$ python3 -q
>>> import numpy as np
>>> np.set_printoptions(precision=2, suppress=True, linewidth=200, legacy="1.25")
>>> def rnd(a):
...     return np.round(a, 2) + 0
... 
>>> sigma = 10 * 0.7 ** np.arange(3)
>>> rng = np.random.default_rng(44)
>>> feats = rng.normal(size=(17, 3)) * rng.permutation(sigma)
>>> print(rnd(feats))
[[  7.09   1.02   2.29]
 [  5.57   8.24   4.05]
 [ -1.86 -10.19   2.63]
 [ -2.51   8.27   1.48]
 [ -3.65   2.68   4.96]
 [  0.87  -7.83   1.84]
 [  1.75   8.24   5.05]
 [ -4.45  -4.98   4.24]
 [ -8.32   7.77  -5.88]
 [ -2.07  14.43  -0.45]
 [ -1.48   2.81  -0.66]
 [ -3.07   2.5   14.96]
 [  4.51   4.38   1.8 ]
 [  3.91   6.24  -6.  ]
 [  2.48   0.52  12.01]
 [ -1.03  12.52  -8.09]
 [  1.53  -7.11  -6.14]]
>>> theta = np.radians(72)
>>> R = np.eye(3)
>>> R[2, 2] = R[1, 1] = np.cos(theta)
>>> R[2, 1], R[1, 2] = -np.sin(theta), np.sin(theta)
>>> print(rnd(R))
[[ 1.    0.    0.  ]
 [ 0.    0.31  0.95]
 [ 0.   -0.95  0.31]]
>>> B = feats @ R.T
>>> print(np.allclose(feats @ feats.T, B @ B.T))
True
>>> print(rnd(np.linalg.svd(feats, compute_uv=False)), rnd(np.linalg.svd(B, compute_uv=False)))
[31.01 25.27 16.02] [31.01 25.27 16.02]
>>> print(np.allclose(np.linalg.norm(feats, axis=1), np.linalg.norm(B, axis=1)))
True
>>> gram = np.cov(feats, rowvar=False)
>>> print(rnd(gram))
[[16.13 -0.71  1.45]
 [-0.71 50.42 -8.67]
 [ 1.45 -8.67 37.59]]
>>> print(gram.shape)
(3, 3)
>>> print(np.argsort(-feats.std(axis=0).round(6), kind="stable"))
[1 2 0]
>>> print(rnd(np.polyfit(feats[:, 1], feats[:, 2], 1)))
[-0.17  2.15]
>>> print(np.argwhere(np.triu(np.abs(np.corrcoef(feats.T)) > 0.8, 1)))
[]
